% python3 -q
>>> import numpy as np
>>> np.set_printoptions(precision=3, suppress=True, linewidth=100)
>>> rnd = lambda a: np.round(a, 3) + 0
>>> W0 = np.load("dump.npy")
>>> W0
array([[-1.81, -1.71,  0.87,  1.19,  2.34, -1.38,  0.51,  0.27, -0.68,  1.19],
       [ 0.83,  3.33,  0.49,  0.41,  0.3 , -1.42,  1.83,  0.13, -0.02, -0.81],
       [ 1.33,  1.53,  0.19, -1.73, -1.9 ,  0.5 , -0.93,  0.39,  0.3 , -1.11],
       [ 2.05,  1.35, -2.95,  0.73, -2.18,  2.74,  0.81, -1.71,  1.24, -0.79],
       [ 0.89,  0.99, -2.68,  2.48, -0.04,  1.48,  2.31, -1.88,  0.83,  0.05],
       [-0.2 , -1.8 ,  0.45, -1.67, -1.02,  0.78, -2.22,  0.57, -0.07,  0.04]])
>>> try:
...     np.linalg.inv(W0)
... except np.linalg.LinAlgError as e:
...     print(e)
... 
Last 2 dimensions of the array must be square
>>> print(np.unique(W0.round(6), axis=0).shape)
(6, 10)
>>> print(np.linalg.lstsq(W0[:-1].T, W0[-1])[2])
3
>>> np.abs(np.diag(np.linalg.qr(W0)[1])) > 1e-9
array([ True,  True,  True, False, False, False])
>>> rng = np.random.default_rng(36877)
>>> Y = W0 + rng.integers(-2, 3, (6, 3)) @ rng.integers(-2, 3, (3, 10))
>>> rnd(Y)
array([[-1.81, -2.71,  4.87, -6.81,  4.34,  0.62,  5.51, -1.73,  3.32,  1.19],
       [ 3.83,  5.33, -3.51,  0.41, -2.7 , -0.42,  1.83, -0.87, -0.02,  1.19],
       [-3.67, -1.47,  6.19,  0.27,  3.1 , -1.5 , -1.93,  2.39, -1.7 , -4.11],
       [ 1.05,  1.35, -4.95,  6.73, -3.18,  0.74, -3.19,  0.29, -0.76, -1.79],
       [-1.11, -0.01, -2.68,  6.48, -0.04, -0.52, -0.69,  0.12,  0.83, -1.95],
       [-2.2 , -2.8 ,  6.45, -3.67,  4.98,  1.78,  0.78, -0.43, -6.07,  1.04]])
>>> np.linalg.matrix_rank(Y - W0, tol=1e-8)
np.int64(3)
>>> rnd(np.linalg.svd(Y - W0, compute_uv=False))
array([16.436, 14.871,  7.052,  0.   ,  0.   ,  0.   ])
>>> rk = np.linalg.matrix_rank(W0)
>>> rk
np.int64(3)
>>> null = np.linalg.svd(W0)[2][rk:].T
>>> print(null.shape)
(10, 7)
>>> np.linalg.matrix_rank(W0.T @ W0), np.linalg.matrix_rank(W0 @ W0.T)
(np.int64(3), np.int64(3))
>>> [int(np.linalg.matrix_rank(np.delete(W0, i, axis=0))) for i in range(6)]
[3, 3, 3, 3, 3, 3]
>>> [int(np.linalg.matrix_rank(W0[:i])) for i in range(1, len(W0) + 1)]
[1, 2, 3, 3, 3, 3]
>>> Y = np.array([[3, 0, 3], [3, 0, 2], [3, 0, 0]])
>>> C = np.array([[5, -5], [-2, -1]])
>>> E = np.block([[Y, np.zeros((3, 2))], [np.zeros((2, 3)), C]])
>>> E
array([[ 3.,  0.,  3.,  0.,  0.],
       [ 3.,  0.,  2.,  0.,  0.],
       [ 3.,  0.,  0.,  0.,  0.],
       [ 0.,  0.,  0.,  5., -5.],
       [ 0.,  0.,  0., -2., -1.]])
>>> left, sigma, VT = np.linalg.svd(E)
>>> np.argmax(sigma[:-1] / (sigma[1:] + 1e-6)) + 1
np.int64(4)
>>> Y = left[:, :4] @ np.diag(sigma[:4]) @ VT[:4]
>>> np.linalg.matrix_rank(E, rtol=0.05)
np.int64(4)
>>> rnd(np.linalg.norm(E - Y, 2)), sigma[4]
(np.float64(0.0), np.float64(0.0))
>>> np.allclose(E @ E.T, E.T @ E)
False
>>> rnd(np.sort(np.abs(np.linalg.eigvals(E))))
array([0.   , 1.854, 2.359, 4.854, 6.359])
>>> print(np.trace(E))
7.0
>>> print(E @ E)
[[ 18.   0.   9.   0.   0.]
 [ 15.   0.   9.   0.   0.]
 [  9.   0.   9.   0.   0.]
 [  0.   0.   0.  35. -20.]
 [  0.   0.   0.  -8.  11.]]
>>> E.inv()
Traceback (most recent call last):
  File "<python-input-34>", line 1, in <module>
    E.inv()
    ^^^^^
AttributeError: 'numpy.ndarray' object has no attribute 'inv'
>>> print((E + E.T) / 2)
[[ 3.   1.5  3.   0.   0. ]
 [ 1.5  0.   1.   0.   0. ]
 [ 3.   1.   0.   0.   0. ]
 [ 0.   0.   0.   5.  -3.5]
 [ 0.   0.   0.  -3.5 -1. ]]
>>> print(rnd(np.linalg.matrix_power(E, 2)))
[[ 18.   0.   9.   0.   0.]
 [ 15.   0.   9.   0.   0.]
 [  9.   0.   9.   0.   0.]
 [  0.   0.   0.  35. -20.]
 [  0.   0.   0.  -8.  11.]]
>>> np.linalg.cond(W0) > 100
np.True_
>>> rnd(np.linalg.norm(W0, 2) / np.linalg.norm(W0))
np.float64(0.727)
>>> np.argsort(-np.linalg.norm(W0, axis=0).round(6), kind="stable")[:3]
array([1, 2, 6])
>>> np.linalg.matrix_rank(W0, rtol=0.1)
np.int64(3)
>>> x = np.array([6, -1, -3, 1, -2])
>>> print(E @ np.ones(5))
[ 6.  5.  3.  0. -3.]
>>> E @ x
array([ 9., 12., 18., 15.,  0.])
>>> (E * x).sum(axis=1)
array([ 9., 12., 18., 15.,  0.])
>>> def softmax(z):
...     e = np.exp(z - z.max(axis=-1, keepdims=True))
...     return e / e.sum(axis=-1, keepdims=True)
... 
>>> print(rnd(softmax(10 * E[1])))
[1. 0. 0. 0. 0.]
>>> rnd(softmax(E[1]))
array([0.659, 0.033, 0.242, 0.033, 0.033])
>>> S = E @ E.T / np.sqrt(5)
>>> softmax(S).round(6).argmax(axis=1)
array([0, 0, 0, 3, 4])
>>> rnd(softmax(S))
array([[0.781, 0.204, 0.014, 0.   , 0.   ],
       [0.676, 0.276, 0.046, 0.001, 0.001],
       [0.329, 0.329, 0.329, 0.006, 0.006],
       [0.   , 0.   , 0.   , 1.   , 0.   ],
       [0.08 , 0.08 , 0.08 , 0.009, 0.751]])
>>> X = np.load("m.npy")
>>> X
array([[-1.4  ,  2.5  ,  1.4  ,  0.5  , -8.409, -2.1  ,  0.6  ,  0.6  ],
       [ 0.3  ,  0.   , -1.2  ,  1.5  ,  2.082,  0.5  , -1.7  , -0.3  ],
       [ 0.2  ,  0.1  ,  0.7  ,  0.3  , 10.809,  2.7  ,  1.2  ,  0.5  ],
       [ 1.4  , -0.7  , -0.7  , -0.6  , -6.379, -1.6  , -0.4  ,  0.2  ],
       [ 1.4  , -2.8  , -0.2  ,  0.1  ,  5.604,  1.4  , -0.5  , -0.3  ],
       [-1.3  ,  0.3  ,  0.6  ,  0.7  ,  4.42 ,  1.1  , -2.   ,  0.4  ],
       [-0.5  , -0.4  ,  0.7  ,  0.9  ,  2.039,  0.5  ,  0.8  , -0.2  ],
       [-0.7  , -0.6  , -0.5  ,  1.5  , -2.087, -0.5  ,  0.1  , -2.2  ],
       [-1.   ,  0.9  , -1.5  ,  1.   , -3.14 , -0.8  ,  0.2  ,  0.1  ],
       [-0.4  ,  0.7  , -1.   , -1.   ,  9.582,  2.4  ,  0.8  , -0.5  ],
       [ 0.8  , -1.   , -0.8  ,  1.3  , -2.279, -0.6  ,  0.3  , -1.9  ],
       [-1.1  , -0.6  , -0.9  , -0.2  ,  3.586,  0.9  ,  1.4  , -0.5  ],
       [ 0.   ,  0.4  , -0.7  ,  1.9  , -6.828, -1.7  , -0.7  , -0.3  ],
       [-2.3  , -0.2  ,  1.2  ,  1.1  , -6.363, -1.6  , -0.2  , -0.1  ],
       [-0.9  , -0.9  ,  0.6  , -0.3  , -7.195, -1.8  ,  0.3  , -0.4  ],
       [-0.9  , -1.5  , -0.6  , -0.9  , -7.192, -1.8  ,  0.9  , -0.2  ],
       [-0.7  , -0.3  ,  1.5  ,  1.   , -1.207, -0.3  ,  1.2  , -0.5  ],
       [ 0.7  , -2.   ,  1.9  , -0.1  ,  3.598,  0.9  ,  0.6  ,  0.9  ],
       [ 0.9  , -2.2  ,  1.9  , -1.2  ,  3.19 ,  0.8  , -2.   ,  0.5  ],
       [ 0.6  , -1.3  , -0.7  ,  0.8  , -1.241, -0.3  ,  1.6  , -1.   ],
       [-0.4  ,  0.2  ,  1.   ,  1.2  ,  1.999,  0.5  ,  1.5  ,  1.4  ],
       [ 0.   ,  0.   ,  0.7  , -1.1  ,  0.087,  0.   , -0.3  ,  0.2  ],
       [ 0.7  ,  0.4  ,  0.6  ,  0.8  , -4.793, -1.2  ,  0.1  , -0.3  ],
       [-0.3  , -0.2  ,  0.7  , -0.4  ,  2.393,  0.6  , -1.   , -0.7  ],
       [ 1.2  , -1.4  , -1.   , -2.5  , -4.036, -1.   ,  0.2  , -0.5  ],
       [ 1.3  , -0.7  ,  0.7  , -0.2  ,  0.435,  0.1  , -0.2  ,  0.   ],
       [-0.4  , -1.2  , -0.5  , -0.4  , -0.008,  0.   , -1.   ,  0.2  ],
       [-1.3  ,  0.5  , -0.9  , -1.8  ,  7.088,  1.8  , -0.6  ,  0.2  ],
       [-0.4  ,  1.1  , -0.9  , -1.3  , -5.159, -1.3  , -0.3  , -1.8  ],
       [-1.6  ,  0.1  ,  0.9  ,  0.3  , -3.939, -1.   , -0.8  ,  0.7  ],
       [ 0.2  ,  0.5  , -1.4  , -2.4  ,  5.568,  1.4  ,  1.1  ,  0.6  ],
       [ 0.1  ,  1.8  ,  0.8  ,  0.1  , -8.091, -2.   , -1.7  ,  0.   ],
       [-1.2  ,  0.7  ,  0.5  ,  2.6  ,  0.77 ,  0.2  , -1.6  , -0.9  ],
       [-1.1  ,  0.6  , -0.8  , -0.3  ,  2.395,  0.6  ,  1.4  ,  0.5  ],
       [ 0.   , -1.2  , -1.8  , -1.3  ,  2.028,  0.5  ,  1.8  ,  0.1  ],
       [ 1.   , -0.2  ,  0.4  , -1.2  , -0.81 , -0.2  , -0.7  ,  0.   ],
       [-0.6  , -2.4  ,  0.4  ,  0.   , -3.183, -0.8  , -0.8  , -1.3  ],
       [ 1.5  ,  0.9  ,  0.2  ,  0.   , -5.508, -1.4  , -1.6  ,  0.7  ],
       [ 0.6  ,  0.6  , -1.   ,  1.   ,  3.175,  0.8  , -0.9  ,  0.3  ],
       [ 0.9  ,  0.9  , -0.8  , -0.3  ,  5.546,  1.4  , -2.   ,  0.2  ],
       [-0.8  , -1.1  ,  0.7  ,  0.7  ,  1.243,  0.3  , -0.4  ,  0.5  ],
       [-0.4  , -1.8  ,  0.1  , -0.7  ,  6.469,  1.6  ,  0.5  ,  0.   ],
       [-2.1  ,  0.2  , -0.2  ,  0.6  , -3.283, -0.8  , -1.5  , -1.3  ]])
>>> G = np.cov(X, rowvar=False)
>>> print(rnd(np.polyfit(X[:, 3], X[:, 6], 1)))
[-0.135 -0.141]
>>> np.argwhere(np.triu(np.abs(np.corrcoef(X.T)) > 0.8, 1))
array([[4, 5]])
>>> print(np.argsort(-X.std(axis=0).round(6), kind="stable"))
[4 5 1 3 6 0 2 7]
